$ python -q
>>> import numpy as np
>>> np.set_printoptions(precision=2, suppress=True, linewidth=100)
>>> def rnd(a):
...     return np.round(a, 2) + 0
... 
>>> data = np.load("a.npy")
>>> data
array([[ 2.,  5.,  5., -4., -5.,  0.,  0.],
       [-5.,  2.,  5.,  0.,  3.,  1.,  0.],
       [-5., -4., -3.,  4.,  0., -3.,  0.],
       [ 5.,  1.,  0.,  0., -1.,  5.,  0.],
       [-1.,  0.,  2., -5.,  1., -1.,  0.],
       [ 2., -4., -4., -3.,  3.,  1.,  0.],
       [ 0.,  0.,  0.,  0.,  0.,  0., -4.]])
>>> x0 = np.array([4, 9, 1, 0, 8, 5, 1])
>>> data * x0
array([[  8.,  45.,   5.,  -0., -40.,   0.,   0.],
       [-20.,  18.,   5.,   0.,  24.,   5.,   0.],
       [-20., -36.,  -3.,   0.,   0., -15.,   0.],
       [ 20.,   9.,   0.,   0.,  -8.,  25.,   0.],
       [ -4.,   0.,   2.,  -0.,   8.,  -5.,   0.],
       [  8., -36.,  -4.,  -0.,  24.,   5.,   0.],
       [  0.,   0.,   0.,   0.,   0.,   0.,  -4.]])
>>> data @ np.ones(7)
array([  3.,   6., -11.,  10.,  -4.,  -5.,  -4.])
>>> data @ x0
array([ 18.,  32., -74.,  46.,   1.,  -3.,  -4.])
>>> np.linalg.norm(data @ x0) <= np.linalg.norm(data, 2) * np.linalg.norm(x0) + 1e-9
np.True_
>>> (data @ x0).argmax()
np.int64(3)
>>> data @ (2 * x0)
array([  36.,   64., -148.,   92.,    2.,   -6.,   -8.])
>>> (data * x0).sum(axis=1)
array([ 18.,  32., -74.,  46.,   1.,  -3.,  -4.])
>>> data @ np.eye(7)[6]
array([ 0.,  0.,  0.,  0.,  0.,  0., -4.])
>>> rng = np.random.default_rng(97506)
>>> Y = data + rng.integers(-2, 3, (7, 6)) @ rng.integers(-2, 3, (6, 7))
>>> Y
array([[  2.,   4.,   8.,   4.,  -1.,   1.,  -3.],
       [ -3.,   0.,   5.,   6.,  15.,   7.,   4.],
       [ -7.,  -4.,   2.,   3.,  -9.,  -9.,  -3.],
       [ 10.,  -7.,   2.,   6.,   2.,   5.,  -2.],
       [  1.,  -1.,   4.,  -2.,   3.,  -3.,  -2.],
       [  8.,  -6., -10.,  -9.,   7.,   1.,   4.],
       [ -4.,   8.,  -5.,  -9.,  -7.,  -2.,  -3.]])
>>> np.linalg.matrix_rank(Y - data, tol=1e-8)
np.int64(6)
>>> Q, V = np.linalg.qr(data[:, :6])[0], np.linalg.qr(data[:, 6:])[0]
>>> sv = np.linalg.svd(Q.T @ V, compute_uv=False)
>>> np.degrees(np.arccos(sv.clip(0, 1)))
array([90.])
>>> rnd(np.linalg.norm(Q @ Q.T - V @ V.T, 2))
np.float64(1.0)
>>> mat = np.load("sample17.npy")
>>> mat
array([[0, 0, 0, 0, 1, 1, 0],
       [0, 0, 1, 1, 0, 0, 0],
       [0, 1, 0, 1, 0, 0, 0],
       [0, 1, 1, 0, 0, 0, 0],
       [1, 0, 0, 0, 0, 1, 0],
       [1, 0, 0, 0, 1, 0, 0],
       [0, 0, 0, 0, 0, 0, 0]])
>>> w1 = np.array([[9, -6], [-9, -9], [9, 7], [7, -2], [0, -5], [6, 1], [7, -8]])
>>> coef = np.array([-4, -8])
>>> act = np.maximum(mat @ w1 + coef, 0)
>>> np.linalg.matrix_rank(act)
np.int64(1)
>>> Z = np.array([[0, 2], [0, 1]])
>>> w1 @ Z
array([[  0,  12],
       [  0, -27],
       [  0,  25],
       [  0,  12],
       [  0,  -5],
       [  0,  13],
       [  0,   6]])
>>> (act @ Z).round(6).argmax(axis=1)
array([1, 1, 0, 0, 1, 1, 0])
>>> Uu, sv, VT = np.linalg.svd(mat)
>>> V = VT[:(sv > 1e-8).sum()]
>>> x0 = mat[1] + 3 * mat[5] + rng.integers(2) * np.eye(7)[5]
>>> x0
array([3., 0., 1., 1., 3., 1., 0.])
>>> rnd(np.diag(V.T @ V))
array([1., 1., 1., 1., 1., 1., 0.])
>>> rnd(V.T @ V)
array([[1., 0., 0., 0., 0., 0., 0.],
       [0., 1., 0., 0., 0., 0., 0.],
       [0., 0., 1., 0., 0., 0., 0.],
       [0., 0., 0., 1., 0., 0., 0.],
       [0., 0., 0., 0., 1., 0., 0.],
       [0., 0., 0., 0., 0., 1., 0.],
       [0., 0., 0., 0., 0., 0., 0.]])
>>> np.allclose(V.T @ V @ x0, x0)
True
>>> rnd(np.linalg.norm(x0 - V.T @ V @ x0))
np.float64(0.0)
>>> np.trace(mat @ mat @ mat) // 6
np.int64(2)
>>> mat @ mat
array([[2, 0, 0, 0, 1, 1, 0],
       [0, 2, 1, 1, 0, 0, 0],
       [0, 1, 2, 1, 0, 0, 0],
       [0, 1, 1, 2, 0, 0, 0],
       [1, 0, 0, 0, 2, 1, 0],
       [1, 0, 0, 0, 1, 2, 0],
       [0, 0, 0, 0, 0, 0, 0]])
>>> mat.sum(axis=0)
array([2, 2, 2, 2, 2, 2, 0])
>>> low = np.diag(mat.sum(axis=1)) - mat
>>> np.linalg.matrix_rank(low)
np.int64(4)
>>> low
array([[ 2,  0,  0,  0, -1, -1,  0],
       [ 0,  2, -1, -1,  0,  0,  0],
       [ 0, -1,  2, -1,  0,  0,  0],
       [ 0, -1, -1,  2,  0,  0,  0],
       [-1,  0,  0,  0,  2, -1,  0],
       [-1,  0,  0,  0, -1,  2,  0],
       [ 0,  0,  0,  0,  0,  0,  0]])
>>> (np.linalg.eigvalsh(low) < 1e-8).sum()
np.int64(3)
>>> idx = rng.permutation(7)
>>> idx
array([2, 0, 4, 6, 3, 5, 1])
>>> Y = mat[idx][:, idx]
>>> np.trace(Y)
np.int64(0)
>>> Y
array([[0, 0, 0, 0, 1, 0, 1],
       [0, 0, 1, 0, 0, 1, 0],
       [0, 1, 0, 0, 0, 1, 0],
       [0, 0, 0, 0, 0, 0, 0],
       [1, 0, 0, 0, 0, 0, 1],
       [0, 1, 1, 0, 0, 0, 0],
       [1, 0, 0, 0, 1, 0, 0]])
>>> np.diag(Y)
array([0, 0, 0, 0, 0, 0, 0])
>>> np.allclose(Y, mat)
False
>>> theta = np.radians(71)
>>> Rm = np.eye(7)
>>> Rm[2, 2] = Rm[6, 6] = np.cos(theta)
>>> Rm[2, 6], Rm[6, 2] = -np.sin(theta), np.sin(theta)
>>> rnd(Rm)
array([[ 1.  ,  0.  ,  0.  ,  0.  ,  0.  ,  0.  ,  0.  ],
       [ 0.  ,  1.  ,  0.  ,  0.  ,  0.  ,  0.  ,  0.  ],
       [ 0.  ,  0.  ,  0.33,  0.  ,  0.  ,  0.  , -0.95],
       [ 0.  ,  0.  ,  0.  ,  1.  ,  0.  ,  0.  ,  0.  ],
       [ 0.  ,  0.  ,  0.  ,  0.  ,  1.  ,  0.  ,  0.  ],
       [ 0.  ,  0.  ,  0.  ,  0.  ,  0.  ,  1.  ,  0.  ],
       [ 0.  ,  0.  ,  0.95,  0.  ,  0.  ,  0.  ,  0.33]])
>>> Y = mat @ Rm.T
>>> np.allclose(np.linalg.norm(mat, axis=1), np.linalg.norm(Y, axis=1))
True
>>> rnd(Y)
array([[0.  , 0.  , 0.  , 0.  , 1.  , 1.  , 0.  ],
       [0.  , 0.  , 0.33, 1.  , 0.  , 0.  , 0.95],
       [0.  , 1.  , 0.  , 1.  , 0.  , 0.  , 0.  ],
       [0.  , 1.  , 0.33, 0.  , 0.  , 0.  , 0.95],
       [1.  , 0.  , 0.  , 0.  , 0.  , 1.  , 0.  ],
       [1.  , 0.  , 0.  , 0.  , 1.  , 0.  , 0.  ],
       [0.  , 0.  , 0.  , 0.  , 0.  , 0.  , 0.  ]])
>>> rnd(np.linalg.svd(mat, compute_uv=False)), rnd(np.linalg.svd(Y, compute_uv=False))
(array([2., 2., 1., 1., 1., 1., 0.]), array([2., 2., 1., 1., 1., 1., 0.]))
